$ python -q
>>> import numpy as np
>>> np.set_printoptions(precision=3, suppress=True, linewidth=140, legacy="1.25")
>>> feats = np.load("block19.npy")
>>> print(feats)
[[ 0.72 -0.18 -2.1  -1.74]
 [-0.84 -0.18  1.54  0.34]
 [ 0.04 -0.02 -0.14 -0.14]]
>>> r = np.linalg.matrix_rank(feats)
>>> print(r)
2
>>> N = np.linalg.svd(feats)[2][r:].T
>>> print(N @ N.T)
[[ 0.69  -0.138  0.401 -0.184]
 [-0.138  0.899  0.086 -0.254]
 [ 0.401  0.086  0.265 -0.162]
 [-0.184 -0.254 -0.162  0.146]]
>>> print(np.allclose(feats @ N, 0))
True
>>> print([int(np.linalg.matrix_rank(feats[:i])) for i in range(1, len(feats) + 1)])
[1, 2, 2]
>>> data = np.load("run19.npy")
>>> print(data)
[[2.02 2.   1.  ]
 [1.   2.02 2.  ]
 [2.   2.   1.02]]
>>> gram = data.T @ data
>>> print(np.diag(gram))
[ 9.08 12.08  6.04]
>>> print(round(float(np.trace(gram)), 3), round((data ** 2).sum(), 3))
27.201 27.201
>>> print(gram)
[[ 9.08 10.06  6.06]
 [10.06 12.08  8.08]
 [ 6.06  8.08  6.04]]
>>> print(np.round(np.linalg.svd(data, compute_uv=False) ** 2, 3) + 0)
[25.876  1.326  0.   ]
>>> print(np.allclose(gram, gram.T))
True
>>> Uu, sv, vt = np.linalg.svd(data)
>>> print(np.argmax(sv[:-1] / (sv[1:] + 1e-6)) + 1)
2
>>> B = Uu[:, :2] @ np.diag(sv[:2]) @ vt[:2]
>>> print(round(np.linalg.norm(data - B, 2), 3), round(float(sv[2]), 3))
0.0 0.0
>>> print(np.linalg.matrix_rank(data, rtol=0.05))
2
>>> print(round(float(np.abs(data - B).max()), 3))
0.0
>>> t = np.radians(60)
>>> R = np.eye(3)
>>> R[1, 1] = R[2, 2] = np.cos(t)
>>> R[1, 2], R[2, 1] = -np.sin(t), np.sin(t)
>>> print(R)
[[ 1.     0.     0.   ]
 [ 0.     0.5   -0.866]
 [ 0.     0.866  0.5  ]]
>>> B = data @ R.T
>>> print(np.abs(B - data).max(axis=0))
[0.    2.742 1.232]
>>> arr = np.array([[2, 0, 0, 0], [0, -2, 0, 0], [0, 0, 0, 0], [0, 0, 0, 1]])
>>> print(arr)
[[ 2  0  0  0]
 [ 0 -2  0  0]
 [ 0  0  0  0]
 [ 0  0  0  1]]
>>> evals, evecs = np.linalg.eigh(arr)
>>> print(evecs @ np.diag(evals) @ evecs.T)
[[ 2.  0.  0.  0.]
 [ 0. -2.  0.  0.]
 [ 0.  0.  0.  0.]
 [ 0.  0.  0.  1.]]
>>> print(np.unique(evals.round(6) + 0, return_counts=True)[1])
[1 1 1 1]
>>> print(evals)
[-2.  0.  1.  2.]
>>> print(np.abs(evecs[:, -1]).round(6).argmax())
0
>>> print(evecs.T @ arr @ evecs)
[[-2.  0.  0.  0.]
 [ 0.  0.  0.  0.]
 [ 0.  0.  1.  0.]
 [ 0.  0.  0.  2.]]
>>> print(evals.sum(), np.trace(arr))
1.0 1
>>> print(np.linalg.eigvalsh(arr + -1 * np.eye(4)))
[-3. -1.  0.  1.]
>>> print(np.abs(evecs[:, -1]))
[1. 0. 0. 0.]
>>> print(np.allclose(arr[:-1].T @ np.linalg.lstsq(arr[:-1].T, arr[-1])[0], arr[-1]))
False
>>> print(np.abs(np.diag(np.linalg.qr(arr)[1])) > 1e-9)
[ True  True False  True]
>>> print(np.unique(arr.round(6), axis=0).shape)
(4, 4)
>>> print(arr @ np.linalg.pinv(arr) @ arr)
[[ 2.  0.  0.  0.]
 [ 0. -2.  0.  0.]
 [ 0.  0.  0.  0.]
 [ 0.  0.  0.  1.]]
>>> print(np.round(np.trace(np.linalg.pinv(arr) @ arr), 3))
3.0
>>> x0 = np.array([1, 0, 2, 1])
>>> print(np.sign((arr @ x0).round(6)))
[1 0 0 1]
>>> print(arr * x0)
[[2 0 0 0]
 [0 0 0 0]
 [0 0 0 0]
 [0 0 0 1]]
>>> print(np.einsum("ij,j->i", arr, x0))
[2 0 0 1]
>>> print(arr @ x0)
[2 0 0 1]
>>> print(arr @ (2 * x0))
[4 0 0 2]
>>> print((arr @ x0).argmax())
0
>>> print(arr @ np.eye(4)[1])
[ 0. -2.  0.  0.]
>>> print((arr * x0).sum(axis=1))
[2 0 0 1]
>>> print(arr @ np.ones(4))
[ 2. -2.  0.  1.]
>>> A = np.load("out10.npy")
>>> print(A)
[[-2.086 -2.058]
 [ 2.036  2.013]]
>>> Uu, sv, vt = np.linalg.svd(A)
>>> print(np.argmax(sv[:-1] / (sv[1:] + 1e-6)) + 1)
1
>>> print(sv)
[4.097 0.002]
>>> B = Uu[:, :1] @ np.diag(sv[:1]) @ vt[:1]
>>> print(round(np.abs(A - B).max(), 3))
0.001
>>> print(np.round(np.linalg.norm(A - B, 2), 3), round(sv[1], 3))
0.002 0.002
>>> print(np.linalg.matrix_rank(A, rtol=0.05))
1
>>> print(B)
[[-2.085 -2.059]
 [ 2.037  2.012]]
>>> print(np.linalg.norm(A, axis=1))
[2.93  2.863]
>>> w1 = np.array([[2, 0, 2, 0, 2, 2], [-4, 2, -5, 2, -5, -3]])
>>> coef = np.array([0, 0, 2, -1, 1, 2])
>>> hid = np.maximum(A @ w1 + coef, 0)
>>> print((hid > 0).mean(axis=0))
[0.5 0.5 0.5 0.5 0.5 1. ]
>>> print(np.linalg.matrix_rank(hid))
2
>>> print(hid)
[[4.06  0.    8.118 0.    7.118 4.002]
 [0.    4.026 0.    3.026 0.    0.033]]
>>> print((hid > 0).astype(int))
[[1 0 1 0 1 1]
 [0 1 0 1 0 1]]
>>> cent = np.array([[7, -5], [0, -2], [-4, -2], [-2, 1], [7, 7], [-4, -3]])
>>> print(w1 @ cent)
[[ 12  -6]
 [-35   2]]
>>> print(hid @ cent)
[[29.766  1.284]
 [-6.184 -5.125]]
>>> J = np.load("a.npy")
>>> print(J)
[[ 0 -3  5  0]
 [ 3  0 -1  1]
 [-5  1  0  5]
 [ 0 -1 -5  0]]
>>> rng = np.random.default_rng(780)
>>> z = rng.permutation(4)
>>> B = J[:, z] * rng.choice([-1, 1], 4)
>>> print(B)
[[ 5 -3  0  0]
 [-1  0 -1 -3]
 [ 0  1 -5  5]
 [-5 -1  0  0]]
>>> Uu, _, vt = np.linalg.svd(J.T @ B)
>>> print(np.round(Uu @ vt, 3) + 0)
[[ 0.  0.  0. -1.]
 [ 0.  1.  0.  0.]
 [ 1.  0.  0.  0.]
 [ 0.  0. -1.  0.]]
>>> print(np.round(np.linalg.lstsq(J, B)[0], 3) + 0)
[[ 0.  0.  0. -1.]
 [ 0.  1.  0.  0.]
 [ 1.  0.  0.  0.]
 [ 0.  0. -1.  0.]]
>>> B = np.linalg.inv(J)
>>> print(B.round(3) + 0)
[[ 0.    0.25 -0.05 -0.05]
 [-0.25  0.    0.   -0.25]
 [ 0.05  0.    0.   -0.15]
 [ 0.05  0.25  0.15  0.  ]]
>>> print(round(float(np.linalg.slogdet(J)[0]), 3))
1.0
>>> print(np.round(np.linalg.det(J) * B, 3) + 0)
[[   0.  100.  -20.  -20.]
 [-100.    0.    0. -100.]
 [  20.    0.    0.  -60.]
 [  20.  100.   60.    0.]]
>>> u = np.array([5, 3, -2])
>>> print(np.convolve(J[3], u))
[  0  -5 -28 -13  10   0]
>>> print(np.correlate(J[3], J[0], "full"))
[  0   0  -5 -22  15   0   0]
>>> x0 = np.array([0, 2, 1, -1])
>>> print(np.round(np.linalg.eigvals(J).real, 3) + 0)
[0. 0. 0. 0.]
>>> print(np.linalg.svd(J, compute_uv=False))
[7.316 7.316 2.734 2.734]
>>> print(x0 @ J @ x0)
0
>>> O = np.linalg.solve(np.eye(4) - J, np.eye(4) + J)
>>> print(np.round(O @ O.T, 3) + 0)
[[1. 0. 0. 0.]
 [0. 1. 0. 0.]
 [0. 0. 1. 0.]
 [0. 0. 0. 1.]]
>>> print(round(float(np.linalg.det(O)), 3))
1.0
>>> blk = np.stack([J, -2 * J, J[::-1]])
>>> print(np.linalg.norm(blk, axis=(1, 2)))
[11.045 22.091 11.045]
>>> print((blk @ J.T).shape)
(3, 4, 4)
>>> print(np.einsum("bij,cij->bc", blk, blk))
[[ 122 -244  -64]
 [-244  488  128]
 [ -64  128  122]]
>>> print(blk.shape)
(3, 4, 4)
>>> print(np.linalg.matrix_rank(blk))
[4 4 4]
